In [1]: import numpy as np

In [2]: np.set_printoptions(precision=3, suppress=True, linewidth=140, floatmode="fixed")

In [3]: E = np.load("run17.npy")

In [4]: print(E)
[[ 4.000  0.000  0.000]
 [ 0.000 -4.000  5.000]
 [ 0.000  1.000  3.000]]

In [5]: B = E[0, 0] * E[1:] - np.outer(E[1:, 0], E[0])

In [6]: print(B)
[[  0.000 -16.000  20.000]
 [  0.000   4.000  12.000]]

In [7]: print(np.flatnonzero(~B.round(6).any(axis=1)))
[]

In [8]: print(np.linalg.matrix_rank(B), np.linalg.matrix_rank(E))
2 3

In [9]: x = np.array([0, -4, -2])

In [10]: target = E @ x

In [11]: print(target)
[  0.000   6.000 -10.000]

In [12]: print(np.linalg.solve(E, target + E[:, 0]))
[ 1.000 -4.000 -2.000]

In [13]: print(np.linalg.solve(E.T, E[0]))
[1.000 0.000 0.000]

In [14]: print(np.linalg.solve(E, target))
[ 0.000 -4.000 -2.000]

In [15]: x = np.array([1, -8, 2])

In [16]: print(E @ np.eye(3)[0])
[4.000 0.000 0.000]

In [17]: print(np.linalg.norm(E @ x) <= np.linalg.norm(E, 2) * np.linalg.norm(x) + 1e-9)
True

In [18]: print(np.sign((E @ x).round(6)))
[ 1.000  1.000 -1.000]

In [19]: print(np.einsum("ij,j->i", E, x))
[ 4.000 42.000 -2.000]

In [20]: print((E @ x).argmax())
1

In [21]: evals, evecs = np.linalg.eig(E)

In [22]: print(np.prod(evals))
-68.0

In [23]: print(np.sort(np.linalg.eigvals(np.linalg.inv(E))))
[-0.215  0.250  0.274]

In [24]: print(np.sort(np.linalg.eigvals(E @ E)))
[13.347 16.000 21.653]

In [25]: print(np.sort(np.linalg.eigvals(E.T)))
[-4.653  3.653  4.000]

In [26]: W0 = np.loadtxt("a.csv", delimiter=",")

In [27]: print(W0)
[[10.000 10.000]
 [ 6.000  6.000]
 [-6.000 -6.000]
 [-4.000 -4.000]]

In [28]: r = np.linalg.matrix_rank(W0)

In [29]: print(r)
1

In [30]: N = np.linalg.svd(W0)[2][r:].T

In [31]: print(np.round(W0 @ N, 3) + 0)
[[0.000]
 [0.000]
 [0.000]
 [0.000]]

In [32]: print(np.linalg.matrix_rank(W0.T @ W0), np.linalg.matrix_rank(W0 @ W0.T))
1 1

In [33]: print(np.allclose(W0 @ N, 0))
True

In [34]: print([int(np.linalg.matrix_rank(W0[:, :j + 1])) for j in range(2)])
[1, 1]

In [35]: print([int(np.linalg.matrix_rank(np.delete(W0, i, axis=0))) for i in range(4)])
[1, 1, 1, 1]

In [36]: O, _ = np.linalg.qr(np.array([[0.4, -1.1, -1.2], [2.1, -0.3, 0.6], [0.1, -2.8, 0.5]]))

In [37]: J = -2 * O

In [38]: print(J)
[[ 0.374 -0.664  1.849]
 [ 1.963  0.216 -0.319]
 [ 0.093 -1.874 -0.692]]

In [39]: print(J @ J)
[[-0.991 -3.857 -0.377]
 [ 1.127 -0.659  3.781]
 [-3.708  0.831  1.250]]

In [40]: print(np.allclose(J, J.T))
False

In [41]: print((J - J.T) / 2)
[[ 0.000 -1.313  0.878]
 [ 1.313  0.000  0.777]
 [-0.878 -0.777  0.000]]

In [42]: print(np.round(np.trace(J), 3))
-0.103

In [43]: print(np.allclose(J @ J.T, J.T @ J))
True

In [44]: rng = np.random.default_rng(417)

In [45]: idx = rng.permutation(3)

In [46]: B = J[:, idx] * rng.choice([-1, 1], 3)

In [47]: print(B)
[[ 0.664 -1.849 -0.374]
 [-0.216  0.319 -1.963]
 [ 1.874  0.692 -0.093]]

In [48]: Uu, _, Vh = np.linalg.svd(J.T @ B)

In [49]: print(np.round(Uu @ Vh, 3) + 0)
[[ 0.000  0.000 -1.000]
 [-1.000  0.000  0.000]
 [ 0.000 -1.000  0.000]]

In [50]: print(np.round(np.linalg.eigvals(J).sum().real, 3))
-0.103

In [51]: print(round(float(np.linalg.det(J.T)), 3))
-8.0

In [52]: print(np.round(np.einsum("ij,ji->", J, J), 3))
-0.4

In [53]: print(round(np.einsum("ii->", J), 3))
-0.103

In [54]: x = np.array([1, -1, -3])

In [55]: print(J @ (2 * x))
[-9.018  5.409  8.088]

In [56]: print(np.linalg.norm(J @ x) <= np.linalg.norm(J, 2) * np.linalg.norm(x) + 1e-9)
True

In [57]: print(J * x)
[[ 0.374  0.664 -5.547]
 [ 1.963 -0.216  0.958]
 [ 0.093  1.874  2.077]]

In [58]: print(np.linalg.pinv(J))
[[ 0.093  0.491  0.023]
 [-0.166  0.054 -0.469]
 [ 0.462 -0.080 -0.173]]

In [59]: print(np.linalg.norm(J, axis=0))
[2.000 2.000 2.000]

In [60]: print(np.round(J @ J.T, 3) + 0)
[[4.000 0.000 0.000]
 [0.000 4.000 0.000]
 [0.000 0.000 4.000]]

In [61]: print(np.round(J.T @ J, 3) + 0)
[[4.000 0.000 0.000]
 [0.000 4.000 0.000]
 [0.000 0.000 4.000]]

In [62]: m1 = np.loadtxt("x.csv", delimiter=",")

In [63]: print(m1)
[[ 1.000 -1.000  1.000]
 [ 1.000  0.000  0.000]
 [ 1.000  1.000  1.000]]

In [64]: x = np.array([1, -2, 2])

In [65]: h = np.maximum(m1 @ x, 0)

In [66]: print(np.maximum(m1 @ x, 0) - np.maximum(-m1 @ x, 0))
[5.000 1.000 1.000]

In [67]: print(m1 * (h > 1e-9)[:, None])
[[ 1.000 -1.000  1.000]
 [ 1.000  0.000  0.000]
 [ 1.000  1.000  1.000]]

In [68]: print(m1.T @ h)
[ 7.000 -4.000  6.000]

In [69]: print(np.tanh(m1 @ x))
[1.000 0.762 0.762]

In [70]: data = np.load("arr.npy")

In [71]: print(data)
[[4.000 1.000 1.000]
 [1.000 4.000 1.000]
 [1.000 1.000 4.000]]

In [72]: # symmetric

In [73]: print(np.einsum("ij,ji->", data, data))
54.0

In [74]: print(np.poly(data))
[  1.000 -12.000  45.000 -54.000]

In [75]: print(np.einsum("ii->", data))
12.0

In [76]: print(np.round(np.linalg.det(data[::-1]), 3))
-54.0

In [77]: print(round(float(np.linalg.det(2 * data)), 3), np.round(np.linalg.det(data), 3))
432.0 54.0

In [78]: K = np.loadtxt("case6.csv", delimiter=",")

In [79]: print(K)
[[ 1.000  0.000  0.000  0.000]
 [ 3.000  1.000  0.000  0.000]
 [ 0.000 -2.000  0.000  0.000]
 [ 2.000 -2.000 -1.000 -2.000]]

In [80]: # triangular, det is the product of the diagonal

In [81]: B = data[0, 0] * data[1:] - np.outer(data[1:, 0], data[0])

In [82]: print(B)
[[ 0.000 15.000  3.000]
 [ 0.000  3.000 15.000]]

In [83]: print(np.flatnonzero(~B.round(6).any(axis=1)))
[]

In [84]: print(np.linalg.matrix_rank(B), np.linalg.matrix_rank(data))
2 3

In [85]: print(data[:, 0] / data[0, 0])
[1.000 0.250 0.250]

In [86]: u = np.array([0, 0, 0])

In [87]: print(np.correlate(B[1], B[0], "full"))
[  0.000   9.000  90.000 225.000   0.000]

In [88]: print(np.polyval(u, B[1]))
[0.000 0.000 0.000]

In [89]: print(K.sum(axis=0))
[ 6.000 -3.000 -1.000 -2.000]

In [90]: print(K - K[0])
[[ 0.000  0.000  0.000  0.000]
 [ 2.000  1.000  0.000  0.000]
 [-1.000 -2.000  0.000  0.000]
 [ 1.000 -2.000 -1.000 -2.000]]

In [91]: print(np.linalg.matrix_rank(K))
3

In [92]: print(K.shape)
(4, 4)

In [93]: print(np.unravel_index(np.abs(K).argmax(), K.shape))
(np.int64(1), np.int64(0))

In [94]: print(np.abs(K).max())
3.0

In [95]: print(K.mean(axis=0))
[ 1.500 -0.750 -0.250 -0.500]

In [96]: print(round(np.linalg.norm(K), 3))
5.292

In [97]: print(np.linalg.cond(K) > 100)
True

In [98]: print(np.argsort(-np.linalg.norm(K, axis=0).round(6), kind="stable")[:3])
[0 1 3]

In [99]: print(np.linalg.matrix_rank(K, rtol=0.1))
3

In [100]: print(np.round(np.linalg.norm(K, 2) / np.linalg.norm(K), 3))
0.776

In [101]: Uu, s, Vh = np.linalg.svd(K)

In [102]: evecs = Vh[:(s > 1e-8).sum()]

In [103]: x = K[3] + 4 * K[2] + rng.integers(2) * np.eye(4)[0]

In [104]: print(x)
[  3.000 -10.000  -1.000  -2.000]

In [105]: print(np.round(evecs.T @ evecs, 3) + 0)
[[1.000 0.000 0.000 0.000]
 [0.000 1.000 0.000 0.000]
 [0.000 0.000 0.200 0.400]
 [0.000 0.000 0.400 0.800]]

In [106]: print(np.allclose(evecs.T @ evecs @ x, x))
True

In [107]: print(round(np.linalg.norm(x - evecs.T @ evecs @ x), 3))
0.0

In [108]: arr = np.loadtxt("m.csv", delimiter=",")

In [109]: print(arr)
[[ 6.000  2.000  0.000]
 [ 2.000  6.000  4.000]
 [ 0.000  4.000 -2.000]]

In [110]: # symmetric

In [111]: idx = rng.permutation(3)

In [112]: B = arr[:, idx] * rng.choice([-1, 1], 3)

In [113]: print(B)
[[-0.000  6.000 -2.000]
 [-4.000  2.000 -6.000]
 [ 2.000  0.000 -4.000]]

In [114]: Uu, _, Vh = np.linalg.svd(arr.T @ B)

In [115]: print(np.round(np.linalg.lstsq(arr, B)[0], 3) + 0)
[[ 0.000  1.000  0.000]
 [ 0.000  0.000 -1.000]
 [-1.000  0.000  0.000]]

In [116]: print(np.unravel_index(np.abs(arr).argmax(), arr.shape))
(np.int64(0), np.int64(0))

In [117]: print(np.abs(arr).max())
6.0

In [118]: print(arr - arr[0])
[[ 0.000  0.000  0.000]
 [-4.000  4.000  4.000]
 [-6.000  2.000 -2.000]]

In [119]: print(arr.sum(axis=0))
[ 8.000 12.000  2.000]

In [120]: print(np.linalg.svd(arr, compute_uv=False))
[8.867 4.852 3.719]

In [121]: print(np.diff(arr, axis=0))
[[-4.000  4.000  4.000]
 [-2.000 -2.000 -6.000]]

In [122]: print(np.count_nonzero(arr))
7

In [123]: print(np.linalg.matrix_rank(arr))
3

In [124]: evals, evecs = np.linalg.eigh(arr)

In [125]: print(evals.sum(), np.trace(arr))
10.0 10.0

In [126]: print(np.linalg.eigvalsh(arr + 3 * np.eye(3)))
[-0.719  7.852 11.867]

In [127]: print(np.abs(evecs[:, -1]))
[0.548 0.785 0.289]

In [128]: print((evals > 1e-8).sum(), (evals < -1e-8).sum())
2 1
